% python3 -q
>>> import numpy as np
>>> np.set_printoptions(precision=1, suppress=True, linewidth=120, sign=" ")
>>> rd = lambda a: np.round(a, 1) + 0
>>> mat = np.loadtxt("x.csv", delimiter=",")
>>> mat
array([[ 0.,  0.,  1.,  1.],
       [ 0.,  0.,  0.,  0.],
       [ 1.,  0.,  0.,  1.],
       [ 1.,  0.,  1.,  0.]])
>>> rd(np.linalg.norm(mat) ** 2 / np.linalg.norm(mat, 2) ** 2)
np.float64(1.5)
>>> rd(np.linalg.norm(mat, 2))
np.float64(2.0)
>>> J = np.loadtxt("data.csv", delimiter=",")
>>> J
array([[ 2.,  6.,  7.,  4.],
       [ 2.,  6.,  7.,  4.],
       [-2.,  2.,  3.,  0.]])
>>> [round(float(x), 1) for x in np.linalg.svd(J, compute_uv=False)[:3]]
[14.8, 2.9, 0.0]
>>> rd(np.linalg.norm(J, 2) / np.linalg.norm(J))
np.float64(1.0)
>>> vec = np.array([-3, -2, -2, 0])
>>> a = np.maximum(J @ vec, 0)
>>> J * (a > 1e-9)[:, None]
array([[ 0.,  0.,  0.,  0.],
       [ 0.,  0.,  0.,  0.],
       [-0.,  0.,  0.,  0.]])
>>> J.T @ a
array([ 0.,  0.,  0.,  0.])
>>> np.maximum(J @ vec, 0) - np.maximum(-J @ vec, 0)
array([-32., -32.,  -4.])
>>> np.maximum(J @ (3 * vec), 0)
array([ 0.,  0.,  0.])
>>> U, s, Vh = np.linalg.svd(J)
>>> np.argmax(s[:-1] / (s[1:] + 1e-6)) + 1
np.int64(2)
>>> rd(s)
array([ 14.8,   2.9,   0. ])
>>> other = U[:, :2] @ np.diag(s[:2]) @ Vh[:2]
>>> rd(np.abs(J - other).max())
np.float64(0.0)
>>> rd(other)
array([[ 2.,  6.,  7.,  4.],
       [ 2.,  6.,  7.,  4.],
       [-2.,  2.,  3.,  0.]])
>>> rd(np.linalg.norm(J - other, 2)), rd(s[2])
(np.float64(0.0), np.float64(0.0))
>>> np.linalg.matrix_rank(J, rtol=0.05)
np.int64(2)
>>> np.linalg.matrix_rank(other)
np.int64(2)
>>> E = np.array([[2, 0, 0],
...     [5, 1, 1],
...     [6, 4, 3],
...     [6, 7, 5],
...     [8, 8, 5],
...     [10, 11, 5],
...     [11, 14, 7],
...     [13, 17, 7],
...     [15, 19, 7],
...     [16, 22, 10],
...     [19, 25, 10],
...     [19, 27, 12],
...     [21, 30, 13],
...     [24, 32, 15],
...     [26, 34, 17],
...     [27, 35, 20],
...     [29, 38, 21],
...     [31, 41, 24],
...     [31, 41, 27],
...     [32, 43, 29]])
>>> th = np.radians(90)
>>> Rm = np.eye(3)
>>> Rm[2, 2] = Rm[0, 0] = np.cos(th)
>>> Rm[2, 0], Rm[0, 2] = -np.sin(th), np.sin(th)
>>> rd(Rm)
array([[ 0.,  0.,  1.],
       [ 0.,  1.,  0.],
       [-1.,  0.,  0.]])
>>> other = E @ Rm.T
>>> np.allclose(E @ E.T, other @ other.T)
True
>>> np.allclose(np.linalg.norm(E, axis=1), np.linalg.norm(other, axis=1))
True
>>> rd(np.linalg.svd(E, compute_uv=False)), rd(np.linalg.svd(other, compute_uv=False))
(array([ 161.2,   10. ,    5.3]), array([ 161.2,   10. ,    5.3]))
>>> U, s, Vh = np.linalg.svd(J)
>>> vecs = Vh[:(s > 1e-8).sum()]
>>> rng = np.random.default_rng(933)
>>> vec = J[2] + -3 * J[1] + rng.integers(2) * np.eye(4)[1]
>>> vec
array([ -8., -15., -18., -12.])
>>> np.allclose(vecs.T @ vecs @ vec, vec)
False
>>> rd(np.linalg.norm(vec - vecs.T @ vecs @ vec))
np.float64(0.8)
>>> np.linalg.matrix_rank(np.vstack([J, vec]))
np.int64(3)
>>> U, s, Vh = np.linalg.svd(E)
>>> rd(s)
array([ 161.2,   10. ,    5.3])
>>> np.argmax(s[:-1] / (s[1:] + 1e-6)) + 1
np.int64(1)
>>> other = U[:, :1] @ np.diag(s[:1]) @ Vh[:1]
>>> np.linalg.matrix_rank(other)
np.int64(1)
>>> rd(np.linalg.norm(E - other, 2)), rd(s[1])
(np.float64(10.0), np.float64(10.0))
>>> rd(np.linalg.norm(E - other) / np.linalg.norm(E))
np.float64(0.1)
>>> rd(np.abs(E - other).max())
np.float64(4.7)
>>> cov = np.cov(E, rowvar=False)
>>> cov.shape
(3, 3)
>>> np.argsort(-E.std(axis=0).round(6), kind="stable")
array([ 1,  0,  2])
>>> rd(np.linalg.eigvalsh(cov)[::-1])
array([ 365.4,    4.4,    0.5])
>>> np.argwhere(np.triu(np.abs(np.corrcoef(E.T)) > 0.8, 1))
array([[ 0,  1],
       [ 0,  2],
       [ 1,  2]])
>>> rd(cov)
array([[  95.1,  137.5,   81.6],
       [ 137.5,  200.8,  117.3],
       [  81.6,  117.3,   74.4]])
>>> rd(np.polyfit(E[:, 2], E[:, 0], 1))
array([ 1.1,  4.5])
>>> K = rng.normal(size=(10, 3))
>>> K = 20 * K / np.linalg.norm(K, axis=1, keepdims=True)
>>> rd(K)
array([[  6.5, -18.8,  -1.7],
       [ 12. ,   2.2,  15.8],
       [-13.7,   9.3,  11.2],
       [ -8. ,  18.3,   0.3],
       [ 19.9,  -2.2,   0.3],
       [ -2. , -18.8,  -6.5],
       [  4.4,  16.9,   9.8],
       [ -1.3, -14.2,  14. ],
       [  7.9,  18.3,   1.7],
       [-18.7,   5.4,   4.6]])
>>> C = K[[7, 9]].astype(float)
>>> for _ in range(7):
...     z = np.linalg.norm(K[:, None] - C, axis=-1).argmin(axis=1)
...     C = np.array([K[z == j].mean(axis=0) for j in range(2)])
... 
>>> z
array([ 0,  0,  1,  1,  0,  0,  1,  0,  1,  1])
>>> rd(C)
array([[  7. , -10.4,   4.4],
       [ -5.6,  13.7,   5.5]])
>>> rd(C[1] - C[0])
array([-12.7,  24. ,   1.1])
>>> rd(C[0] @ C[1])
np.float64(-157.1)
>>> rd(np.linalg.norm(C, "nuc"))
np.float64(26.5)
>>> rd(np.linalg.norm(C[0], 1)), rd(np.linalg.norm(C[0], np.inf))
(np.float64(21.8), np.float64(10.4))
>>> rd(np.linalg.norm(C) ** 2 / np.linalg.norm(C, 2) ** 2)
np.float64(1.1)
>>> rd(np.linalg.norm(C, 1)), rd(np.linalg.norm(C, np.inf))
(np.float64(24.0), np.float64(24.8))
>>> X = np.array([[-1, -1, 1, 2], [0, 0, 2, -2], [0, 0, 2, 0], [-1, 2, -1, -2]])
>>> X[:, 3] = 3 * X[:, 1]
>>> X
array([[-1, -1,  1, -3],
       [ 0,  0,  2,  0],
       [ 0,  0,  2,  0],
       [-1,  2, -1,  6]])
>>> r = np.linalg.matrix_rank(X)
>>> r
np.int64(3)
>>> null = np.linalg.svd(X)[2][r:].T
>>> [int(np.linalg.matrix_rank(np.delete(X, i, axis=0))) for i in range(4)]
[2, 3, 3, 2]
>>> null.shape
(4, 1)
>>> rd(X @ null)
array([[ 0.],
       [ 0.],
       [ 0.],
       [ 0.]])
>>> np.allclose(X @ null, 0)
True
>>> rd(null[:, 0] / null[np.abs(null[:, 0]).round(6).argmax(), 0])
array([ 0. ,  1. ,  0. , -0.3])
>>> U, s, Vh = np.linalg.svd(X)
>>> rd(s)
array([ 7.2,  2.8,  1.3,  0. ])
>>> np.argmax(s[:-1] / (s[1:] + 1e-6)) + 1
np.int64(3)
>>> other = U[:, :3] @ np.diag(s[:3]) @ Vh[:3]
>>> rd(np.abs(X - other).max())
np.float64(0.0)
>>> np.linalg.matrix_rank(X, rtol=0.05)
np.int64(3)
>>> rd(other)
array([[-1., -1.,  1., -3.],
       [ 0.,  0.,  2.,  0.],
       [ 0.,  0.,  2.,  0.],
       [-1.,  2., -1.,  6.]])
>>> np.linalg.matrix_rank(other)
np.int64(3)
>>> U, s, Vh = np.linalg.svd(X)
>>> vecs = Vh[:(s > 1e-8).sum()]
>>> vec = X[1] + -2 * X[3] + rng.integers(2) * np.eye(4)[1]
>>> vec
array([  2.,  -4.,   4., -12.])
>>> rd(np.diag(vecs.T @ vecs))
array([ 1. ,  0.1,  1. ,  0.9])
>>> rd(np.linalg.norm(vec - vecs.T @ vecs @ vec))
np.float64(0.0)
>>> W = np.array([[5, -1, -2, -3], [2, 4, 1, -4], [0, -2, 2, -2], [-1, 4, 4, -1]])
>>> beta = np.array([4, -2, -2, -3])
>>> H = np.maximum(X @ W + beta, 0)
>>> rd((H > 0).mean(axis=0))
array([ 0.5,  0.2,  0.8,  0.2])
>>> (H > 0).astype(int)
array([[ 0,  0,  0,  1],
       [ 1,  0,  1,  0],
       [ 1,  0,  1,  0],
       [ 0,  1,  1,  0]])
>>> C = np.array([[3, 0], [1, 3], [3, -3], [1, -2]])
>>> W @ C
array([[ 5,  9],
       [ 9, 17],
       [ 2, -8],
       [12,  2]])
>>> U, s, Vh = np.linalg.svd(X, full_matrices=False)
>>> rd(s / s[0])
array([ 1. ,  0.4,  0.2,  0. ])
>>> rd(Vh @ Vh.T)
array([[ 1.,  0.,  0.,  0.],
       [ 0.,  1.,  0.,  0.],
       [ 0.,  0.,  1.,  0.],
       [ 0.,  0.,  0.,  1.]])
>>> rd(np.abs(Vh[0]))
array([ 0.1,  0.3,  0.2,  0.9])
>>> m1 = np.loadtxt("block17.csv", delimiter=",")
>>> m1
array([[ 2.,  0.,  0.,  0.],
       [-2., -2.,  0.,  0.],
       [ 3.,  2.,  3.,  0.],
       [-1., -4.,  1.,  5.]])
>>> vec = np.array([1, 4, 5, 5])
>>> m1 * vec
array([[  2.,   0.,   0.,   0.],
       [ -2.,  -8.,   0.,   0.],
       [  3.,   8.,  15.,   0.],
       [ -1., -16.,   5.,  25.]])
>>> np.sign((m1 @ vec).round(6))
array([ 1., -1.,  1.,  1.])
>>> m1 @ np.eye(4)[1]
array([ 0., -2.,  2., -4.])
>>> (m1 * vec).sum(axis=1)
array([  2., -10.,  26.,  13.])
>>> (m1 @ vec).argmax()
np.int64(2)
>>> m1 @ np.ones(4)
array([ 2., -4.,  8.,  1.])
>>> arr = np.load("run8.npy")
>>> arr
array([[ 0.9,  0.8,  0.6],
       [ 1.4, -0.5, -1.2],
       [-0.4, -0.8, -1. ],
       [ 0.3, -1.7,  1.6],
       [ 0.5, -0.3, -0.6],
       [-0.3, -0.3, -1.4],
       [-1.1, -1.4,  0.7],
       [-1.1, -0.5, -0.1],
       [-7.5, -5. ,  0.5],
       [ 1. ,  1.3,  0.2]])
>>> # row 8 is much longer than the rest
>>> vec = np.array([2, -8, 7])
>>> rhs = arr @ vec
>>> beta, lr = np.zeros(3), 1 / np.linalg.norm(arr, 2) ** 2
>>> for i in range(12):
...     beta -= lr * arr.T @ (arr @ beta - rhs)
...     if i % 2 == 0: print(i, round(np.linalg.norm(arr @ beta - rhs), 1))
... 
0 24.5
2 20.9
4 17.9
6 15.4
8 13.3
10 11.5
>>> rd(beta)
array([-0.3, -5. ,  4.9])
>>> cov = np.cov(arr, rowvar=False)
>>> rd(cov)
array([[ 6.6,  3.9, -0.5],
       [ 3.9,  2.9, -0.4],
       [-0.5, -0.4,  0.9]])
>>> rd(np.corrcoef(arr[:, 0], arr[:, 1])[0, 1])
np.float64(0.9)
>>> rd(np.polyfit(arr[:, 0], arr[:, 1], 1))
array([ 0.6, -0.5])
>>> M = np.load("out3.npy")
>>> M
array([[ 1.5,  0.3,  0.1],
       [ 0.9, -2.1, -1. ],
       [-0.4,  1.8, -1.9]])
>>> rd(np.linalg.norm(M))
np.float64(3.9)
>>> M.shape
(3, 3)
>>> np.abs(M).max()
np.float64(2.1)
>>> M.sum(axis=0)
array([ 2. ,  0. , -2.8])
